$ python3 -q
>>> import numpy as np
>>> np.set_printoptions(suppress=True, linewidth=160)
>>> data = np.load("block18.npy")
>>> print(data)
[[0 1 0 0 0 1 1 0 1]
 [1 0 0 0 0 0 0 1 0]
 [0 0 0 0 0 0 0 0 1]
 [0 0 0 0 0 0 0 0 1]
 [0 0 0 0 0 1 0 0 1]
 [1 0 0 0 1 0 0 0 0]
 [1 0 0 0 0 0 0 1 0]
 [0 1 0 0 0 0 1 0 1]
 [1 0 1 1 1 0 0 1 0]]
>>> # row 3 repeats row 2
>>> print(round(float(np.linalg.eigvalsh(data).min()), 1))
-2.9
>>> print([round(float(np.linalg.det(data[:i, :i])), 2) + 0 for i in range(1, 10)])
[0.0, -1.0, 0.0, 0.0, 0.0, 0.0, 0.0, 0.0, 0.0]
>>> E = np.loadtxt("case0.csv", delimiter=",")
>>> print(E.round(1) + 0)
[[ 0.2  0.   0.1  0.2  0.  -0.1  0.2  0.1  0.1]
 [ 0.   0.   0.   0.   0.   0.   0.   0.   0. ]
 [ 0.1  0.   0.1  0.1  0.  -0.1  0.1  0.1  0.1]
 [ 0.2  0.   0.1  0.2  0.  -0.1  0.2  0.1  0.1]
 [ 0.   0.   0.   0.   0.   0.   0.   0.   0. ]
 [-0.1  0.  -0.1 -0.1  0.   0.1 -0.1 -0.1 -0.1]
 [ 0.2  0.   0.1  0.2  0.  -0.1  0.2  0.1  0.1]
 [ 0.1  0.   0.1  0.1  0.  -0.1  0.1  0.1  0.1]
 [ 0.1  0.   0.1  0.1  0.  -0.1  0.1  0.1  0.1]]
>>> # projection: eigenvalues are 0 or 1
>>> vals, evecs = np.linalg.eigh(E)
>>> vec = np.array([1, 2, 1, 1, 0, 0, 1, 3, 1])
>>> print(np.round(evecs * np.abs(vals) @ evecs.T, 1) + 0)
[[ 0.2  0.   0.1  0.2  0.  -0.1  0.2  0.1  0.1]
 [ 0.   0.   0.   0.   0.   0.   0.   0.   0. ]
 [ 0.1  0.   0.1  0.1  0.  -0.1  0.1  0.1  0.1]
 [ 0.2  0.   0.1  0.2  0.  -0.1  0.2  0.1  0.1]
 [ 0.   0.   0.   0.   0.   0.   0.   0.   0. ]
 [-0.1  0.  -0.1 -0.1  0.   0.1 -0.1 -0.1 -0.1]
 [ 0.2  0.   0.1  0.2  0.  -0.1  0.2  0.1  0.1]
 [ 0.1  0.   0.1  0.1  0.  -0.1  0.1  0.1  0.1]
 [ 0.1  0.   0.1  0.1  0.  -0.1  0.1  0.1  0.1]]
>>> print(round(float(np.abs(E).sum(axis=1).max()), 1), np.abs(vals).max())
1.3 1.0
>>> print(np.round(np.linalg.eigvalsh(E[1:, 1:]), 1) + 0)
[0.  0.  0.  0.  0.  0.  0.  0.8]
>>> vec = np.array([0, -1, -2, -1, 0, 0, 3, -2, 2])
>>> print(round((vec - E @ vec) @ (E @ vec), 1))
-0.0
>>> rk = np.linalg.matrix_rank(E)
>>> print(rk)
1
>>> ns = np.linalg.svd(E)[2][rk:].T
>>> print(np.linalg.matrix_rank(E.T @ E), np.linalg.matrix_rank(E @ E.T))
1 1
>>> print(ns.shape)
(9, 8)
>>> print([int(np.linalg.matrix_rank(np.delete(E, i, axis=0))) for i in range(9)])
[1, 1, 1, 1, 1, 1, 1, 1, 1]
>>> A2 = E / np.linalg.norm(E, axis=1, keepdims=True)
>>> C2 = A2 @ A2.T
>>> print(C2[2])
[ 1.  1.  1.  1.  1. -1.  1.  1.  1.]
>>> print(np.degrees(np.arccos(np.clip(C2[2, 1], -1, 1))))
0.0
>>> print((C2 - 2 * np.eye(9)).round(6).argmax(axis=1))
[1 0 0 0 0 0 0 0 0]
>>> print(np.round(np.linalg.norm(A2, axis=1), 1))
[1. 1. 1. 1. 1. 1. 1. 1. 1.]
>>> print((np.abs(C2) > 0.9).astype(int))
[[1 1 1 1 1 1 1 1 1]
 [1 1 1 1 1 1 1 1 1]
 [1 1 1 1 1 1 1 1 1]
 [1 1 1 1 1 1 1 1 1]
 [1 1 1 1 1 1 1 1 1]
 [1 1 1 1 1 1 1 1 1]
 [1 1 1 1 1 1 1 1 1]
 [1 1 1 1 1 1 1 1 1]
 [1 1 1 1 1 1 1 1 1]]
>>> rng = np.random.default_rng(33)
>>> lab = rng.integers(0, 2, 9)
>>> feats = (lab[:, None] == lab) * 4 + np.eye(9)
>>> print(feats)
[[5. 0. 0. 4. 4. 4. 0. 0. 4.]
 [0. 5. 4. 0. 0. 0. 4. 4. 0.]
 [0. 4. 5. 0. 0. 0. 4. 4. 0.]
 [4. 0. 0. 5. 4. 4. 0. 0. 4.]
 [4. 0. 0. 4. 5. 4. 0. 0. 4.]
 [4. 0. 0. 4. 4. 5. 0. 0. 4.]
 [0. 4. 4. 0. 0. 0. 5. 4. 0.]
 [0. 4. 4. 0. 0. 0. 4. 5. 0.]
 [4. 0. 0. 4. 4. 4. 0. 0. 5.]]
>>> vals, evecs = np.linalg.eigh(feats)
>>> vec = np.array([-1, 1, 0, -2, -1, 1, 3, -3, -3])
>>> print(np.round(evecs * np.sqrt(vals) @ evecs.T, 1) + 0)
[[1.7 0.  0.  0.7 0.7 0.7 0.  0.  0.7]
 [0.  1.8 0.8 0.  0.  0.  0.8 0.8 0. ]
 [0.  0.8 1.8 0.  0.  0.  0.8 0.8 0. ]
 [0.7 0.  0.  1.7 0.7 0.7 0.  0.  0.7]
 [0.7 0.  0.  0.7 1.7 0.7 0.  0.  0.7]
 [0.7 0.  0.  0.7 0.7 1.7 0.  0.  0.7]
 [0.  0.8 0.8 0.  0.  0.  1.8 0.8 0. ]
 [0.  0.8 0.8 0.  0.  0.  0.8 1.8 0. ]
 [0.7 0.  0.  0.7 0.7 0.7 0.  0.  1.7]]
>>> print(np.round(np.linalg.eigvalsh(feats[1:, 1:]), 1))
[ 1.  1.  1.  1.  1.  1. 17. 17.]
>>> print(round(vec @ feats @ vec / (vec @ vec), 1), np.round(vals[0], 1), vals[-1])
5.2 1.0 21.0
>>> print(np.abs(feats).sum(axis=1).max(), np.abs(vals).max())
21.0 21.0
